$ python3 -q
>>> import numpy as np
>>> import numpy.linalg as la
>>> np.set_printoptions(precision=1, suppress=True, linewidth=120)
>>> A = np.array([[0.5, 0.2, 1.7, 1.2, -0.3],
...     [1.4, -0.2, 0.4, -0.7, 0.1],
...     [0.0, -0.1, -0.9, 0.6, -0.4],
...     [-0.8, -0.2, 0.1, 1.7, -0.3],
...     [-1.0, 1.4, -0.1, 0.5, -0.4],
...     [0.5, 0.2, 0.3, -0.4, 0.6],
...     [-0.5, -1.3, -0.9, 1.3, 0.0],
...     [0.1, -0.1, 1.6, -0.7, -0.4],
...     [0.6, 1.0, -0.4, -0.1, 0.9],
...     [-1.4, -3.9, -0.6, 1.1, 0.8],
...     [-0.2, -1.3, -0.9, -0.7, 0.0],
...     [1.3, -0.8, 0.8, -0.5, 0.1],
...     [-1.2, 0.7, -0.3, 1.5, -0.7],
...     [0.2, 0.8, 0.7, 1.1, -2.0],
...     [-0.7, 1.4, 1.4, 0.9, -1.3]])
>>> rng = np.random.default_rng(612965)
>>> A[7] = A[4] + 0.1 * rng.normal(size=5)
>>> A
array([[ 0.5,  0.2,  1.7,  1.2, -0.3],
       [ 1.4, -0.2,  0.4, -0.7,  0.1],
       [ 0. , -0.1, -0.9,  0.6, -0.4],
       [-0.8, -0.2,  0.1,  1.7, -0.3],
       [-1. ,  1.4, -0.1,  0.5, -0.4],
       [ 0.5,  0.2,  0.3, -0.4,  0.6],
       [-0.5, -1.3, -0.9,  1.3,  0. ],
       [-1.1,  1.4, -0.1,  0.6, -0.3],
       [ 0.6,  1. , -0.4, -0.1,  0.9],
       [-1.4, -3.9, -0.6,  1.1,  0.8],
       [-0.2, -1.3, -0.9, -0.7,  0. ],
       [ 1.3, -0.8,  0.8, -0.5,  0.1],
       [-1.2,  0.7, -0.3,  1.5, -0.7],
       [ 0.2,  0.8,  0.7,  1.1, -2. ],
       [-0.7,  1.4,  1.4,  0.9, -1.3]])
>>> A2 = np.c_[A[:, :3] @ np.array([[3, 2, 1], [3, 2, 3], [0, 1, 3]]), np.array([3, 3, 5, 0, 1, 5, 1, 1, 2, 8, 4, 1, 1, 1, 5])]
>>> A2.round(1) + 0
array([[  2.1,   3.1,   6.2,   3. ],
       [  3.6,   2.8,   2. ,   3. ],
       [ -0.3,  -1.1,  -3. ,   5. ],
       [ -3. ,  -1.9,  -1.1,   0. ],
       [  1.2,   0.7,   2.9,   1. ],
       [  2.1,   1.7,   2. ,   5. ],
       [ -5.4,  -4.5,  -7.1,   1. ],
       [  0.9,   0.4,   2.6,   1. ],
       [  4.8,   2.8,   2.4,   2. ],
       [-15.9, -11.2, -14.9,   8. ],
       [ -4.5,  -3.9,  -6.8,   4. ],
       [  1.5,   1.8,   1.3,   1. ],
       [ -1.5,  -1.3,   0. ,   1. ],
       [  3. ,   2.7,   4.7,   1. ],
       [  2.1,   2.8,   7.7,   5. ]])
>>> la.norm(la.qr(A)[0].T @ A2, axis=0) ** 2 / ((A2 ** 2).sum(axis=0) + 1e-12)
array([1. , 1. , 1. , 0.3])
>>> np.round(la.norm(A[7], 1), 1), round(la.norm(A[7], np.inf), 1)
(np.float64(3.5), np.float64(1.4))
>>> round(float(la.norm(A, "nuc")), 1)
17.0
>>> la.norm(A, axis=1).argmax()
np.int64(9)
>>> la.norm(A, axis=1)
array([2.2, 1.6, 1.2, 1.9, 1.8, 0.9, 2.1, 1.9, 1.5, 4.4, 1.7, 1.8, 2.2, 2.5, 2.6])
>>> print(round(float(la.norm(A, 1)), 1), round(float(la.norm(A, np.inf)), 1))
14.9 7.8
>>> la.norm(A, axis=0)
array([3.4, 5.2, 3.1, 3.7, 2.9])
>>> round(la.norm(A) ** 2 / la.norm(A, 2) ** 2, 1)
np.float64(2.2)
>>> round(float(la.norm(A, 2)), 1)
5.7
>>> mat = np.load("case9.npy")
>>> mat
array([[ 1, -2, -2,  0,  2, -2, -1,  0,  0, -1,  1,  1, -1,  2,  0],
       [ 0, -2,  1,  2,  2,  1,  0, -2,  1,  0,  0,  1,  0,  1, -1],
       [ 0,  0, -2, -1, -2,  0,  0,  1,  0,  2,  0, -1, -2,  0,  1],
       [ 0,  0,  0, -2, -2,  2, -2, -2, -1,  2, -1,  2, -1,  2,  2],
       [ 0,  0,  0,  0,  1, -2,  2,  2,  2, -2,  2, -1,  1,  0, -2],
       [ 0,  0,  0,  0,  0,  2, -2,  0,  2,  0, -2, -2, -1,  1, -2],
       [ 0,  0,  0,  0,  0,  0, -2, -2,  2, -1,  1, -1,  1,  1, -1],
       [ 0,  0,  0,  0,  0,  0,  0,  0,  0,  2,  1,  2, -2, -1,  0],
       [ 0,  0,  0,  0,  0,  0,  0,  0,  0,  2,  1,  0,  0, -1, -1],
       [ 0,  0,  0,  0,  0,  0,  0,  0,  0,  1,  1,  0,  1, -2, -2],
       [ 0,  0,  0,  0,  0,  0,  0,  0,  0,  0,  2,  0,  0, -2,  1],
       [ 0,  0,  0,  0,  0,  0,  0,  0,  0,  0,  0,  2,  1,  2,  0],
       [ 0,  0,  0,  0,  0,  0,  0,  0,  0,  0,  0,  0,  2,  0,  1],
       [ 0,  0,  0,  0,  0,  0,  0,  0,  0,  0,  0,  0,  0, -1,  2],
       [ 0,  0,  0,  0,  0,  0,  0,  0,  0,  0,  0,  0,  0,  0,  2]])
>>> la.norm(mat, axis=1).argmax()
np.int64(3)
>>> round(la.norm(mat, 1), 1), round(float(la.norm(mat, np.inf)), 1)
(np.float64(18.0), 21.0)
>>> la.norm(mat, axis=1)
array([5.1, 4.7, 4.5, 6.2, 5.6, 5.1, 4.2, 3.7, 2.6, 3.3, 3. , 3. , 2.2, 2.2, 2. ])
>>> la.norm(mat, axis=0)
array([1. , 2.8, 3. , 3. , 4.1, 4.1, 4.1, 4.1, 3.7, 4.8, 4.2, 4.6, 4.4, 5.1, 5.5])
>>> print(round(la.norm(mat, "nuc"), 1))
46.9
